% python3 -q
>>> import numpy as np
>>> np.set_printoptions(precision=3, suppress=True, linewidth=200, floatmode="fixed")
>>> def tidy(a):
...     return np.round(a, 3) + 0
... 
>>> X = np.loadtxt("x.csv", delimiter=",")
>>> print(tidy(X))
[[-0.166 -0.516 -0.040  0.151  0.215  0.649  0.464]
 [ 0.277  0.121 -0.011  0.414 -0.367 -0.315  0.709]
 [ 0.166  0.585 -0.341 -0.168 -0.329  0.614  0.030]
 [-0.777 -0.077 -0.451 -0.027 -0.389 -0.184  0.043]
 [-0.333  0.214  0.698 -0.474 -0.144  0.051  0.329]
 [-0.388  0.550  0.107  0.546  0.484  0.048  0.013]
 [ 0.055  0.149 -0.424 -0.505  0.552 -0.255  0.413]]
>>> print(tidy(X[:, 0] @ X[:, 2]))
0.0
>>> print(tidy(np.linalg.pinv(X)))
[[-0.166  0.277  0.166 -0.777 -0.333 -0.388  0.055]
 [-0.516  0.121  0.585 -0.077  0.214  0.550  0.149]
 [-0.040 -0.011 -0.341 -0.451  0.698  0.107 -0.424]
 [ 0.151  0.414 -0.168 -0.027 -0.474  0.546 -0.505]
 [ 0.215 -0.367 -0.329 -0.389 -0.144  0.484  0.552]
 [ 0.649 -0.315  0.614 -0.184  0.051  0.048 -0.255]
 [ 0.464  0.709  0.030  0.043  0.329  0.013  0.413]]
>>> print(tidy(np.linalg.svd(X, compute_uv=False)))
[1.000 1.000 1.000 1.000 1.000 1.000 1.000]
>>> print(tidy(np.linalg.norm(X, axis=0)))
[1.000 1.000 1.000 1.000 1.000 1.000 1.000]
>>> print(np.unravel_index(np.abs(X).argmax(), X.shape))
(np.int64(3), np.int64(0))
>>> print(X.shape)
(7, 7)
>>> print(tidy(np.linalg.svd(X, compute_uv=False)))
[1.000 1.000 1.000 1.000 1.000 1.000 1.000]
>>> print(np.count_nonzero(X))
49
>>> print(np.linalg.matrix_rank(X))
7
>>> B = np.linalg.inv(X)
>>> print((np.abs(B) > 1e-9).astype(int))
[[1 1 1 1 1 1 1]
 [1 1 1 1 1 1 1]
 [1 1 1 1 1 1 1]
 [1 1 1 1 1 1 1]
 [1 1 1 1 1 1 1]
 [1 1 1 1 1 1 1]
 [1 1 1 1 1 1 1]]
>>> print(tidy(X @ B))
[[1.000 0.000 0.000 0.000 0.000 0.000 0.000]
 [0.000 1.000 0.000 0.000 0.000 0.000 0.000]
 [0.000 0.000 1.000 0.000 0.000 0.000 0.000]
 [0.000 0.000 0.000 1.000 0.000 0.000 0.000]
 [0.000 0.000 0.000 0.000 1.000 0.000 0.000]
 [0.000 0.000 0.000 0.000 0.000 1.000 0.000]
 [0.000 0.000 0.000 0.000 0.000 0.000 1.000]]
>>> print(tidy(np.linalg.det(X) * np.linalg.det(B)))
1.0
>>> print(tidy(np.linalg.cond(X)))
1.0
>>> data = np.loadtxt("layer2.csv", delimiter=",")
>>> print(data)
[[ -21.003  -60.687  -97.654]
 [ -20.927  -60.363 -101.168]
 [ -21.040  -60.853 -101.252]
 [ -18.716  -60.718 -100.781]
 [ -21.313  -59.149  -99.480]
 [ -20.015  -60.585 -100.017]
 [ -22.014  -60.567  -99.193]
 [ -20.501  -61.180 -100.151]
 [ -21.834  -61.864  -99.890]
 [ -19.513  -58.901  -99.927]
 [ -19.804  -58.500 -100.086]
 [ -19.479  -59.861  -98.579]
 [ -21.216  -59.464  -99.736]
 [ -18.678  -60.947 -100.459]
 [ -21.200  -58.641 -100.909]]
>>> Ac = data - data.mean(axis=0)
>>> Uu, sigma, Vh = np.linalg.svd(Ac, full_matrices=False)
>>> print(np.searchsorted(np.cumsum(sigma ** 2) / (sigma ** 2).sum(), 0.9) + 1)
3
>>> Ac = (data - data.mean(axis=0)) / data.std(axis=0)
>>> print(np.argwhere(np.abs(Ac) > 2))
[[0 2]]
>>> print(tidy(Ac.std(axis=0)))
[1.000 1.000 1.000]
>>> beta = np.linalg.lstsq(np.delete(Ac, 2, axis=1), Ac[:, 2])[0]
>>> print(np.abs(beta).argmax())
0
>>> def softmax(z):
...     e = np.exp(z - z.max(axis=-1, keepdims=True))
...     return e / e.sum(axis=-1, keepdims=True)
... 
>>> print(softmax(data).sum(axis=1))
[1.000 1.000 1.000 1.000 1.000 1.000 1.000 1.000 1.000 1.000 1.000 1.000 1.000 1.000 1.000]
>>> print(tidy(softmax(10 * data[12])))
[1.000 0.000 0.000]
>>> att = data @ data.T / np.sqrt(3)
>>> print(tidy(softmax(att)[12] @ data))
[ -21.040  -60.853 -101.252]
>>> C2 = np.cov(data, rowvar=False)
>>> print(tidy(data.std(axis=0)))
[1.023 0.975 0.935]
>>> print(tidy(np.linalg.eigvalsh(C2)[::-1]))
[1.238 1.001 0.837]
>>> print(C2.shape)
(3, 3)
>>> Uu, sigma, Vh = np.linalg.svd(data)
>>> print(tidy(sigma))
[458.734   4.162   3.557]
>>> print(np.argmax(sigma[:-1] / (sigma[1:] + 1e-6)) + 1)
1
>>> B = Uu[:, :1] @ np.diag(sigma[:1]) @ Vh[:1]
>>> print(tidy(np.linalg.norm(data - B) / np.linalg.norm(data)))
0.012
>>> print(tidy(np.linalg.norm(data - B, 2)), tidy(sigma[1]))
4.162 4.162
>>> F = np.array([[0.0, -2.0, 1.0, -2.0, -2.0, -1.0],
...     [1.0, 2.0, 2.0, 2.0, -1.0, -1.0],
...     [2.0, 1.0, -1.0, 1.0, 1.0, 1.0],
...     [0.0, -2.0, 1.0, 2.0, 1.0, -2.0],
...     [2.0, 0.0, -1.0, 2.0, -1.0, 1.0],
...     [0.0, 0.0, 0.0, 0.0, 0.0, 2.0]])
>>> O, R = np.linalg.qr(F)
>>> print(np.allclose(R.T @ R, F.T @ F))
True
>>> print(abs(R[0, 0]), tidy(np.linalg.norm(F[:, 0])))
3.0 3.0
>>> print(tidy(O.T @ O))
[[1.000 0.000 0.000 0.000 0.000 0.000]
 [0.000 1.000 0.000 0.000 0.000 0.000]
 [0.000 0.000 1.000 0.000 0.000 0.000]
 [0.000 0.000 0.000 1.000 0.000 0.000]
 [0.000 0.000 0.000 0.000 1.000 0.000]
 [0.000 0.000 0.000 0.000 0.000 1.000]]
>>> print(np.allclose(F @ F.T, F.T @ F))
False
>>> print(F @ F)
[[ -4.000   1.000  -5.000 -11.000   3.000   3.000]
 [  4.000   0.000   6.000   6.000   1.000  -8.000]
 [  1.000  -5.000   5.000   1.000  -6.000  -3.000]
 [  2.000  -7.000  -4.000   3.000   4.000  -4.000]
 [ -4.000  -9.000   6.000  -3.000  -2.000  -6.000]
 [  0.000   0.000   0.000   0.000   0.000   4.000]]
>>> print(tidy(np.abs(np.linalg.eigvals(F)).max()))
3.074
>>> print((F + F.T) / 2)
[[ 0.000 -0.500  1.500 -1.000  0.000 -0.500]
 [-0.500  2.000  1.500  0.000 -0.500 -0.500]
 [ 1.500  1.500 -1.000  1.000  0.000  0.500]
 [-1.000  0.000  1.000  2.000  1.500 -1.000]
 [ 0.000 -0.500  0.000  1.500 -1.000  0.500]
 [-0.500 -0.500  0.500 -1.000  0.500  2.000]]
>>> print(tidy(np.sort(np.abs(np.linalg.eigvals(F)))))
[2.000 2.037 2.828 2.828 3.074 3.074]
>>> x = np.array([3, 3, 0, 1, 2, 1])
>>> a = np.maximum(F @ x, 0)
>>> print(F * (a > 1e-9)[:, None])
[[ 0.000 -0.000  0.000 -0.000 -0.000 -0.000]
 [ 1.000  2.000  2.000  2.000 -1.000 -1.000]
 [ 2.000  1.000 -1.000  1.000  1.000  1.000]
 [ 0.000 -0.000  0.000  0.000  0.000 -0.000]
 [ 2.000  0.000 -1.000  2.000 -1.000  1.000]
 [ 0.000  0.000  0.000  0.000  0.000  2.000]]
>>> print(np.flatnonzero(a > 1e-9))
[1 2 4 5]
>>> print(np.maximum(F @ x, 0) - np.maximum(-F @ x, 0))
[-13.000   8.000  13.000  -4.000   7.000   2.000]
>>> print(F.T @ a)
[48.000 29.000 -4.000 43.000 -2.000 16.000]
>>> A = np.load("sample10.npy")
>>> print(A)
[[ -0.200 -22.000   0.300  -0.700  -0.200   0.200]
 [ -0.500 -18.000  -0.100  -2.300  -0.300  -1.000]
 [  1.300 -22.000   0.600   0.100   1.600  -1.300]
 [  1.300   4.000   0.600   0.000   0.200   1.300]
 [ -0.600 -28.000  -1.600   1.200  -0.100   0.600]
 [ -0.500   8.000   0.500  -0.800  -1.400  -0.200]
 [ -1.000   4.000  -1.400   1.300   0.500  -1.900]
 [ -0.900  12.000  -1.100   0.100   0.300  -0.900]
 [  2.200   2.000   0.700  -1.800  -0.400  -2.100]]
>>> x = np.array([-2, -2, 1, 2, 2, -2])
>>> y = A @ x
>>> beta, lr = np.zeros(6), 1 / np.linalg.norm(A, 2) ** 2
>>> for i in range(250):
...     beta -= lr * A.T @ (A @ beta - y)
...     if i % 50 == 0: print(i, round(np.linalg.norm(A @ beta - y), 3))
... 
0 11.647
50 8.616
100 6.632
150 5.325
200 4.456
>>> print(tidy(beta))
[-0.769 -1.992 -0.778  1.286  1.071 -1.169]
>>> print(tidy(np.linalg.cond(A)))
45.897
